In [1]: import numpy as np

In [2]: np.set_printoptions(precision=2, suppress=True, linewidth=160)

In [3]: feats = np.load("out3.npy")

In [4]: feats
Out[4]: 
array([[ 0,  0,  0, -2],
       [ 0,  0,  2,  0],
       [-3,  0,  0,  0],
       [ 0, -3,  0,  0]])

In [5]: x0 = np.array([2, 1, 0, 0])

In [6]: y = feats @ x0

In [7]: y
Out[7]: array([ 0,  0, -6, -3])

In [8]: np.linalg.solve(feats.T, feats[3])
Out[8]: array([-0.,  0., -0.,  1.])

In [9]: np.linalg.solve(feats, y)
Out[9]: array([ 2.,  1.,  0., -0.])

In [10]: W0 = np.loadtxt("run2.csv", delimiter=",")

In [11]: W0
Out[11]: 
array([[ 0.01, -0.1 , -0.01],
       [-0.1 ,  0.98,  0.1 ],
       [-0.01,  0.1 ,  0.01]])

In [12]: def softmax(z):
    ...:     e = np.exp(z - z.max(axis=-1, keepdims=True))
    ...:     return e / e.sum(axis=-1, keepdims=True)
    ...: 

In [13]: print(softmax(feats[0] + 3))
[0.32 0.32 0.32 0.04]

In [14]: softmax(feats[0])
Out[14]: array([0.32, 0.32, 0.32, 0.04])

In [15]: np.round(softmax(10 * feats[0]), 2) + 0
Out[15]: array([0.33, 0.33, 0.33, 0.  ])

In [16]: print(softmax(feats).sum(axis=1))
[1. 1. 1. 1.]

In [17]: att = feats @ feats.T / np.sqrt(4)

In [18]: print(softmax(att + np.triu(np.full(att.shape, -np.inf), 1)))
[[1.   0.   0.   0.  ]
 [0.12 0.88 0.   0.  ]
 [0.01 0.01 0.98 0.  ]
 [0.01 0.01 0.01 0.97]]

In [19]: J = np.load("arr.npy")

In [20]: J
Out[20]: 
array([[  0.65,  -0.41,  -2.07,  -3.13],
       [ -8.83, -14.45,  -8.16, -13.78],
       [  7.52,   8.41,   4.59,   5.49],
       [ -1.76,  -3.65,  -4.16,  -6.05],
       [ -1.01,   0.86,  -9.37,  -7.49],
       [  0.69,  -0.15,  -2.37,  -3.21],
       [  1.01,  -0.54,  -0.73,  -2.28],
       [ 13.2 ,  15.49,  10.48,  12.77],
       [ -0.9 ,  -2.3 ,  -3.74,  -5.14],
       [ 14.77,  16.89,  13.02,  15.14],
       [ -1.43,  -1.9 ,  -6.07,  -6.54],
       [ -4.47,  -4.39, -11.35, -11.28],
       [ -1.5 ,  -5.05,  -1.02,  -4.58],
       [  4.91,   5.83,   0.8 ,   1.71],
       [ 11.08,  14.44,   5.64,   9.  ],
       [  3.67,   5.1 ,  -1.85,  -0.42],
       [  0.33,  -1.03,  -2.03,  -3.39],
       [  4.77,   3.95,   3.48,   2.66],
       [  7.18,   6.04,   7.48,   6.35],
       [  2.63,   2.38,  -0.55,  -0.81],
       [ 13.83,  15.52,  12.36,  14.06],
       [ -0.8 ,  -3.12,  -2.07,  -4.39]])

In [21]: rank = np.linalg.matrix_rank(J)

In [22]: rank
Out[22]: np.int64(3)

In [23]: N = np.linalg.svd(J)[2][rank:].T

In [24]: np.linalg.matrix_rank(J.T @ J), np.linalg.matrix_rank(J @ J.T)
Out[24]: (np.int64(3), np.int64(3))

In [25]: print(np.round(J @ N, 2) + 0)
[[0.]
 [0.]
 [0.]
 [0.]
 [0.]
 [0.]
 [0.]
 [0.]
 [0.]
 [0.]
 [0.]
 [0.]
 [0.]
 [0.]
 [0.]
 [0.]
 [0.]
 [0.]
 [0.]
 [0.]
 [0.]
 [0.]]

In [26]: C2 = np.cov(J, rowvar=False)

In [27]: J.std(axis=0)
Out[27]: array([6.02, 7.68, 6.5 , 7.71])

In [28]: print(np.argsort(-J.std(axis=0).round(6), kind="stable"))
[3 1 2 0]

In [29]: C2
Out[29]: 
array([[37.92, 47.69, 38.48, 48.25],
       [47.69, 61.84, 45.3 , 59.45],
       [38.48, 45.3 , 44.21, 51.03],
       [48.25, 59.45, 51.03, 62.23]])

In [30]: np.corrcoef(J.T)
Out[30]: 
array([[1.  , 0.98, 0.94, 0.99],
       [0.98, 1.  , 0.87, 0.96],
       [0.94, 0.87, 1.  , 0.97],
       [0.99, 0.96, 0.97, 1.  ]])

In [31]: np.argwhere(np.triu(np.abs(np.corrcoef(J.T)) > 0.8, 1))
Out[31]: 
array([[0, 1],
       [0, 2],
       [0, 3],
       [1, 2],
       [1, 3],
       [2, 3]])

In [32]: C2.shape
Out[32]: (4, 4)

In [33]: np.median(J, axis=0)
Out[33]: array([ 0.85,  0.36, -1.44, -2.71])

In [34]: m1 = np.array([[81, 51, -108, 39, -3, -15, -18],
    ...:     [51, 175, 3, -12, 3, -129, 132],
    ...:     [-108, 3, 213, -94, 10, -58, 107],
    ...:     [39, -12, -94, 51, 14, 21, -37],
    ...:     [-3, 3, 10, 14, 62, -55, 60],
    ...:     [-15, -129, -58, 21, -55, 153, -166],
    ...:     [-18, 132, 107, -37, 60, -166, 198]])

In [35]: Uu, sigma, Vt = np.linalg.svd(m1)

In [36]: np.argmax(sigma[:-1] / (sigma[1:] + 1e-6)) + 1
Out[36]: np.int64(4)

In [37]: other = Uu[:, :4] @ np.diag(sigma[:4]) @ Vt[:4]

In [38]: np.linalg.matrix_rank(m1, rtol=0.05)
Out[38]: np.int64(3)

In [39]: round(float(np.linalg.norm(m1 - other) / np.linalg.norm(m1)), 2)
Out[39]: 0.0

In [40]: round(float(np.abs(m1 - other).max()), 2)
Out[40]: 0.0

In [41]: other
Out[41]: 
array([[  81.,   51., -108.,   39.,   -3.,  -15.,  -18.],
       [  51.,  175.,    3.,  -12.,    3., -129.,  132.],
       [-108.,    3.,  213.,  -94.,   10.,  -58.,  107.],
       [  39.,  -12.,  -94.,   51.,   14.,   21.,  -37.],
       [  -3.,    3.,   10.,   14.,   62.,  -55.,   60.],
       [ -15., -129.,  -58.,   21.,  -55.,  153., -166.],
       [ -18.,  132.,  107.,  -37.,   60., -166.,  198.]])

In [42]: np.round(softmax(other[2]), 2) + 0
Out[42]: array([0., 0., 1., 0., 0., 0., 0.])

In [43]: att = other @ other.T / np.sqrt(7)

In [44]: softmax(att)[2] @ other
Out[44]: array([-108.,    3.,  213.,  -94.,   10.,  -58.,  107.])

In [45]: np.allclose(m1[:-1].T @ np.linalg.lstsq(m1[:-1].T, m1[-1])[0], m1[-1])
Out[45]: True

In [46]: np.abs(np.diag(np.linalg.qr(m1)[1])) > 1e-9
Out[46]: array([ True,  True,  True,  True, False, False, False])

In [47]: m1 @ np.linalg.pinv(m1) @ m1
Out[47]: 
array([[  81.,   51., -108.,   39.,   -3.,  -15.,  -18.],
       [  51.,  175.,    3.,  -12.,    3., -129.,  132.],
       [-108.,    3.,  213.,  -94.,   10.,  -58.,  107.],
       [  39.,  -12.,  -94.,   51.,   14.,   21.,  -37.],
       [  -3.,    3.,   10.,   14.,   62.,  -55.,   60.],
       [ -15., -129.,  -58.,   21.,  -55.,  153., -166.],
       [ -18.,  132.,  107.,  -37.,   60., -166.,  198.]])

In [48]: np.round(np.linalg.norm(m1[1] - m1[6]), 2)
Out[48]: np.float64(164.39)

In [49]: np.linalg.norm(m1, axis=1).argmax()
Out[49]: np.int64(6)

In [50]: np.linalg.norm(m1, axis=1)
Out[50]: array([151.34, 259.72, 284.24, 122.91, 103.84, 273.24, 317.69])

In [51]: round(float(np.linalg.norm(m1, "nuc")), 2)
Out[51]: 933.0

In [52]: A = np.abs(np.array([[-1, 1, -2, 2, -1, 0, -2, -1, 1],
    ...:     [-2, -1, 1, 0, 1, 1, 1, -1, -2],
    ...:     [-1, -1, -2, -2, 0, 0, 1, 2, 0],
    ...:     [2, 2, 2, 0, 2, -1, -1, -1, 0],
    ...:     [2, 2, 0, 1, -2, 2, 0, 2, 0],
    ...:     [2, 2, -1, 1, 0, 1, 1, 0, 1],
    ...:     [0, 0, -2, 1, 0, -1, -1, 0, 2],
    ...:     [1, -2, 2, 1, 2, 0, -1, -1, -2],
    ...:     [-2, 0, -1, -2, -2, -2, 1, 2, 0]])) + np.eye(9)

In [53]: A = A / A.sum(axis=1, keepdims=True)

In [54]: print(A)
[[0.17 0.08 0.17 0.17 0.08 0.   0.17 0.08 0.08]
 [0.18 0.18 0.09 0.   0.09 0.09 0.09 0.09 0.18]
 [0.1  0.1  0.3  0.2  0.   0.   0.1  0.2  0.  ]
 [0.17 0.17 0.17 0.08 0.17 0.08 0.08 0.08 0.  ]
 [0.17 0.17 0.   0.08 0.25 0.17 0.   0.17 0.  ]
 [0.2  0.2  0.1  0.1  0.   0.2  0.1  0.   0.1 ]
 [0.   0.   0.25 0.12 0.   0.12 0.25 0.   0.25]
 [0.08 0.15 0.15 0.08 0.15 0.   0.08 0.15 0.15]
 [0.15 0.   0.08 0.15 0.15 0.15 0.08 0.15 0.08]]

In [55]: np.linalg.norm(A, axis=1)
Out[55]: array([0.37, 0.37, 0.45, 0.37, 0.42, 0.4 , 0.47, 0.37, 0.37])

In [56]: round(float(A[7] @ A[1]), 2)
Out[56]: 0.12

In [57]: np.linalg.norm(A, axis=1).argmax()
Out[57]: np.int64(6)

In [58]: print(np.round(np.linalg.norm(A, 1), 2), round(np.linalg.norm(A, np.inf), 2))
1.31 1.0

In [59]: print(round(float(np.linalg.norm(A, 2)), 2))
1.01

In [60]: round(np.linalg.norm(A, "nuc"), 2)
Out[60]: np.float64(2.53)

In [61]: W = np.array([[2, 1, 1, 0, 1, 0],
    ...:     [0, 1, 3, 0, 3, 3],
    ...:     [2, 2, 2, 2, 2, 1],
    ...:     [1, 1, 3, 3, 2, 0],
    ...:     [2, 1, 3, 2, 3, 0],
    ...:     [0, 2, 0, 2, 3, 3],
    ...:     [1, 3, 0, 3, 1, 1],
    ...:     [1, 0, 1, 2, 1, 2],
    ...:     [3, 1, 3, 2, 2, 0]])

In [62]: c = np.array([-3, -2, 1, 3, 2, 1])

In [63]: act = np.maximum(A @ W + c, 0)

In [64]: print((act > 0).astype(int))
[[0 0 1 1 1 1]
 [0 0 1 1 1 1]
 [0 0 1 1 1 1]
 [0 0 1 1 1 1]
 [0 0 1 1 1 1]
 [0 0 1 1 1 1]
 [0 0 1 1 1 1]
 [0 0 1 1 1 1]
 [0 0 1 1 1 1]]

In [65]: C = np.array([[3, 0, -1],
    ...:     [-3, 3, -3],
    ...:     [0, -3, 0],
    ...:     [-1, 2, -2],
    ...:     [0, -1, -1],
    ...:     [2, -3, 2]])

In [66]: W @ C
Out[66]: 
array([[  3,  -1,  -6],
       [  3, -18,   0],
       [  0,  -1, -12],
       [ -3,  -2, -12],
       [  1,  -5, -12],
       [ -2,  -2,  -7],
       [ -7,  11, -15],
       [  5,  -6,  -2],
       [  4,  -4, -12]])
